% ipython --no-banner

In [1]: import numpy as np

In [2]: from numpy import linalg as LA

In [3]: np.set_printoptions(precision=1, suppress=True, linewidth=160)

In [4]: sigma = 5 * 0.5 ** np.arange(3)

In [5]: q, _ = LA.qr(np.array([[-0.4, 1.4, 0.1], [2.1, -0.7, 0.1], [1.7, 1.4, 0.0]]))

In [6]: rng = np.random.default_rng(474254)

In [7]: A = rng.normal(size=(25, 3)) * sigma @ q

In [8]: A
Out[8]: 
array([[  3.1,   5.6,   2.4],
       [  0.6,  -4.2,  -2.3],
       [  1.5,   2.4,   2.2],
       [  4.4,  10.3,   4.7],
       [ -0.2,   2.9,   0.8],
       [  0.5,   0.7,   1.3],
       [  3.5,   0.3,  -5.1],
       [ -0.3,   0.8,   1.3],
       [  1.1,  -1.1,  -4.2],
       [ -1.5,  -0.6,   0.5],
       [  0.9,   3.7,   5.2],
       [ -3.4,   3.7,   4.4],
       [ -2.7,   3.4,   5.4],
       [  1.3,   0.2,  -3.3],
       [  0.2,  -2.3,  -1.8],
       [ -0.3,   0.8,  -3.2],
       [  1.8,   3.4,   2.3],
       [  4.7,   5.6,   3.5],
       [  3.7,  -0.1,  -3.9],
       [ -4.8,   1.1,   2.5],
       [ -0.9, -10.7,  -6.1],
       [  1.3,   0.9,  -0.3],
       [ -1.3,  -0.9,  -4. ],
       [ -3.5,  -7.2,   2.6],
       [  1.4,  -0.5,   0.7]])

In [9]: Ac = A - A.mean(axis=0)

In [10]: V = LA.svd(Ac)[2][:2]

In [11]: A2 = Ac - Ac @ V.T @ V

In [12]: np.round(np.cov(Ac @ V.T, rowvar=False), 1) + 0
Out[12]: 
array([[24.3,  0. ],
       [ 0. ,  8.8]])

In [13]: np.diag(V.T @ V)
Out[13]: array([0.5, 0.8, 0.7])

In [14]: np.round(LA.norm(A2) / LA.norm(Ac), 1)
Out[14]: np.float64(0.2)

In [15]: LA.norm(A2, axis=1).round(6).argmax()
Out[15]: np.int64(22)

In [16]: A2 = np.array([[2, 0], [2, 0]])

In [17]: W2 = np.array([[5, 3, 1], [0, 0, 1], [5, 5, 0]])

In [18]: F = np.kron(A2, W2)

In [19]: F
Out[19]: 
array([[10,  6,  2,  0,  0,  0],
       [ 0,  0,  2,  0,  0,  0],
       [10, 10,  0,  0,  0,  0],
       [10,  6,  2,  0,  0,  0],
       [ 0,  0,  2,  0,  0,  0],
       [10, 10,  0,  0,  0,  0]])

In [20]: rk = LA.matrix_rank(F)

In [21]: rk
Out[21]: np.int64(3)

In [22]: null = LA.svd(F)[2][rk:].T

In [23]: [int(LA.matrix_rank(F[:i])) for i in range(1, len(F) + 1)]
Out[23]: [1, 2, 3, 3, 3, 3]

In [24]: null @ null.T
Out[24]: 
array([[0., 0., 0., 0., 0., 0.],
       [0., 0., 0., 0., 0., 0.],
       [0., 0., 0., 0., 0., 0.],
       [0., 0., 0., 1., 0., 0.],
       [0., 0., 0., 0., 1., 0.],
       [0., 0., 0., 0., 0., 1.]])

In [25]: LA.matrix_rank(F.T @ F), LA.matrix_rank(F @ F.T)
Out[25]: (np.int64(3), np.int64(3))

In [26]: [int(LA.matrix_rank(np.delete(F, i, axis=0))) for i in range(6)]
Out[26]: [3, 3, 3, 3, 3, 3]

In [27]: K = np.load("m.npy")

In [28]: K
Out[28]: 
array([[ 0.3,  1.4,  0.9],
       [-2.5,  0.5,  3.6],
       [ 0.3,  0.1, -0.6],
       [-1.2, -0.4, -2.4]])

In [29]: P = A @ LA.solve(A.T @ A, A.T)

In [30]: np.allclose(P @ P, P)
Out[30]: True

In [31]: np.round(LA.eigvalsh(P), 1) + 0
Out[31]: array([0., 0., 0., 0., 0., 0., 0., 0., 0., 0., 0., 0., 0., 0., 0., 0., 0., 0., 0., 0., 0., 0., 1., 1., 1.])

In [32]: E = np.loadtxt("run3.csv", delimiter=",")

In [33]: E
Out[33]: 
array([[-2.,  3., -2.],
       [ 2., -1., -2.],
       [ 0.,  0.,  4.]])

In [34]: lab = rng.permutation(3)

In [35]: A2 = E[:, lab] * rng.choice([-1, 1], 3)

In [36]: A2
Out[36]: 
array([[ 2., -2.,  3.],
       [-2., -2., -1.],
       [-0.,  4.,  0.]])

In [37]: U, _, Vt = LA.svd(E.T @ A2)

In [38]: lab
Out[38]: array([0, 2, 1])

In [39]: q, _ = LA.qr(np.array([[-0.2, -0.2, 0.9, -0.8],
    ...:     [-1.0, 0.6, 0.2, 0.0],
    ...:     [1.2, 0.3, 1.7, -0.1],
    ...:     [0.7, 0.4, -1.0, -0.1]]))

In [40]: V, _ = LA.qr(np.array([[-0.6, 0.5, 0.1], [-1.1, -2.3, -0.6], [0.3, 0.1, -0.9]]))

In [41]: sigma = 3 * 0.7 ** np.arange(3)

In [42]: J = q[:, :3] * sigma @ V[:3]

In [43]: J
Out[43]: 
array([[-0.4, -0.4, -0.7],
       [ 2.1, -0.6, -1. ],
       [-0.6,  2.3, -0.3],
       [ 0.5,  1.4,  1.1]])

In [44]: A2 = J / np.sqrt((J ** 2).mean(axis=1, keepdims=True))

In [45]: A2[0]
Out[45]: array([-0.8, -0.8, -1.3])

In [46]: LA.matrix_rank(A2) == LA.matrix_rank(J)
Out[46]: np.True_

In [47]: LA.norm(A2, axis=1)
Out[47]: array([1.7, 1.7, 1.7, 1.7])

In [48]: J - J.mean(axis=1, keepdims=True)
Out[48]: 
array([[ 0.1,  0.1, -0.2],
       [ 1.9, -0.7, -1.2],
       [-1. ,  1.8, -0.8],
       [-0.5,  0.4,  0.1]])

In [49]: q, _ = LA.qr(np.array([[-1.9], [-1.2], [-2.1], [0.3]]))

In [50]: feats = q @ q.T

In [51]: feats.round(1) + 0
Out[51]: 
array([[ 0.4,  0.2,  0.4, -0.1],
       [ 0.2,  0.2,  0.3,  0. ],
       [ 0.4,  0.3,  0.5, -0.1],
       [-0.1,  0. , -0.1,  0. ]])

In [52]: U, sigma, Vt = LA.svd(feats)

In [53]: V = Vt[:(sigma > 1e-8).sum()]

In [54]: x = feats[1] + -1 * feats[0] + rng.integers(2) * np.eye(4)[3]

In [55]: x
Out[55]: array([-0.1, -0.1, -0.2,  1. ])

In [56]: round(LA.norm(x - V.T @ V @ x), 1)
Out[56]: np.float64(1.0)

In [57]: np.allclose(V.T @ V @ x, x)
Out[57]: False

In [58]: np.round(V.T @ V, 1) + 0
Out[58]: 
array([[ 0.4,  0.2,  0.4, -0.1],
       [ 0.2,  0.2,  0.3,  0. ],
       [ 0.4,  0.3,  0.5, -0.1],
       [-0.1,  0. , -0.1,  0. ]])

In [59]: LA.matrix_rank(np.vstack([feats, x]))
Out[59]: np.int64(2)

In [60]: A2 = feats / LA.norm(feats, axis=1, keepdims=True)

In [61]: C2 = A2 @ A2.T

In [62]: np.argwhere(np.triu(np.abs(C2) > 0.95, 1))
Out[62]: 
array([[0, 1],
       [0, 2],
       [0, 3],
       [1, 2],
       [1, 3],
       [2, 3]])

In [63]: (C2 - 2 * np.eye(4)).round(6).argmax(axis=1)
Out[63]: array([1, 0, 0, 0])

In [64]: np.degrees(np.arccos(np.clip(C2[2, 3], -1, 1)))
Out[64]: np.float64(180.0)

In [65]: w, V = LA.eigh(feats)

In [66]: np.round(V.T @ V, 1) + 0
Out[66]: 
array([[1., 0., 0., 0.],
       [0., 1., 0., 0.],
       [0., 0., 1., 0.],
       [0., 0., 0., 1.]])

In [67]: LA.matrix_rank(feats, rtol=0.1)
Out[67]: np.int64(1)

In [68]: LA.cond(feats) > 100
Out[68]: np.True_

In [69]: [round(float(x), 1) for x in LA.svd(feats, compute_uv=False)[:3]]
Out[69]: [1.0, 0.0, 0.0]

In [70]: U, sigma, Vt = LA.svd(feats)

In [71]: np.argmax(sigma[:-1] / (sigma[1:] + 1e-6)) + 1
Out[71]: np.int64(1)

In [72]: sigma.round(1) + 0
Out[72]: array([1., 0., 0., 0.])

In [73]: A2 = U[:, :1] @ np.diag(sigma[:1]) @ Vt[:1]

In [74]: np.round(LA.norm(feats - A2) / LA.norm(feats), 1)
Out[74]: np.float64(0.0)

In [75]: np.round(LA.norm(feats - A2, 2), 1), np.round(sigma[1], 1)
Out[75]: (np.float64(0.0), np.float64(0.0))

In [76]: LA.matrix_rank(feats, rtol=0.05)
Out[76]: np.int64(1)

In [77]: u = np.array([3, -2, -1, -2])

In [78]: data = 4 * np.eye(4) + np.outer(u, u)

In [79]: data
Out[79]: 
array([[13., -6., -3., -6.],
       [-6.,  8.,  2.,  4.],
       [-3.,  2.,  5.,  2.],
       [-6.,  4.,  2.,  8.]])

In [80]: q = E.astype(float).copy()

In [81]: for j in range(3):
    ...:     q[:, j] -= q[:, :j] @ (q[:, :j].T @ q[:, j])
    ...:     q[:, j] /= LA.norm(q[:, j])
    ...: 

In [82]: q.round(1) + 0
Out[82]: 
array([[-0.7,  0.7,  0. ],
       [ 0.7,  0.7,  0. ],
       [ 0. ,  0. ,  1. ]])

In [83]: np.round(q.T @ q, 1) + 0
Out[83]: 
array([[1., 0., 0.],
       [0., 1., 0.],
       [0., 0., 1.]])

In [84]: np.round(q.T @ E, 1) + 0
Out[84]: 
array([[ 2.8, -2.8,  0. ],
       [ 0. ,  1.4, -2.8],
       [ 0. ,  0. ,  4. ]])
